$ ipython --no-banner

In [1]: import numpy as np

In [2]: import numpy.linalg as la

In [3]: np.set_printoptions(precision=1, suppress=True, linewidth=200, floatmode="fixed")

In [4]: def rnd(a):
   ...:     return np.round(a, 1) + 0
   ...: 

In [5]: arr = np.load("dump.npy")

In [6]: rnd(arr)
Out[6]: 
array([[-4.6,  1.4],
       [ 1.4, -0.4]])

In [7]: # rank 1

In [8]: W1 = np.array([[-1, 2, 2, 0, -2, 1], [-1, 1, -1, -2, -2, -3]])

In [9]: beta = np.array([0, 6, -7, -6, 4, -3])

In [10]: H = np.maximum(arr @ W1 + beta, 0)

In [11]: rnd(H)
Out[11]: 
array([[ 3.2,  0.0,  0.0,  0.0, 10.5,  0.0],
       [ 0.0,  8.3,  0.0,  0.0,  2.1,  0.0]])

In [12]: (H > 0).astype(int)
Out[12]: 
array([[1, 0, 0, 0, 1, 0],
       [0, 1, 0, 0, 1, 0]])

In [13]: la.matrix_rank(H)
Out[13]: np.int64(2)

In [14]: cent = np.array([[0, 0], [2, 1], [0, 0], [0, 1], [2, 0], [0, 0]])

In [15]: W1 @ cent
Out[15]: 
array([[ 0,  2],
       [-2, -1]])

In [16]: print(rnd(H @ cent))
[[21.0  0.0]
 [20.8  8.3]]

In [17]: m1 = np.array([[11.0, 3.0, -3.0, -6.0],
    ...:     [6.0, 14.0, -6.0, -12.0],
    ...:     [-6.0, 12.0, -4.0, -6.0],
    ...:     [6.0, 18.0, -6.0, -16.0]])

In [18]: Q, Rm = la.qr(m1)

In [19]: np.allclose(Rm.T @ Rm, m1.T @ m1)
Out[19]: True

In [20]: print(rnd(Q.T @ Q))
[[1.0 0.0 0.0 0.0]
 [0.0 1.0 0.0 0.0]
 [0.0 0.0 1.0 0.0]
 [0.0 0.0 0.0 1.0]]

In [21]: rnd(Q)
Out[21]: 
array([[-0.7,  0.2, -0.4,  0.5],
       [-0.4, -0.4, -0.3, -0.7],
       [ 0.4, -0.7, -0.5,  0.4],
       [-0.4, -0.6,  0.7,  0.2]])
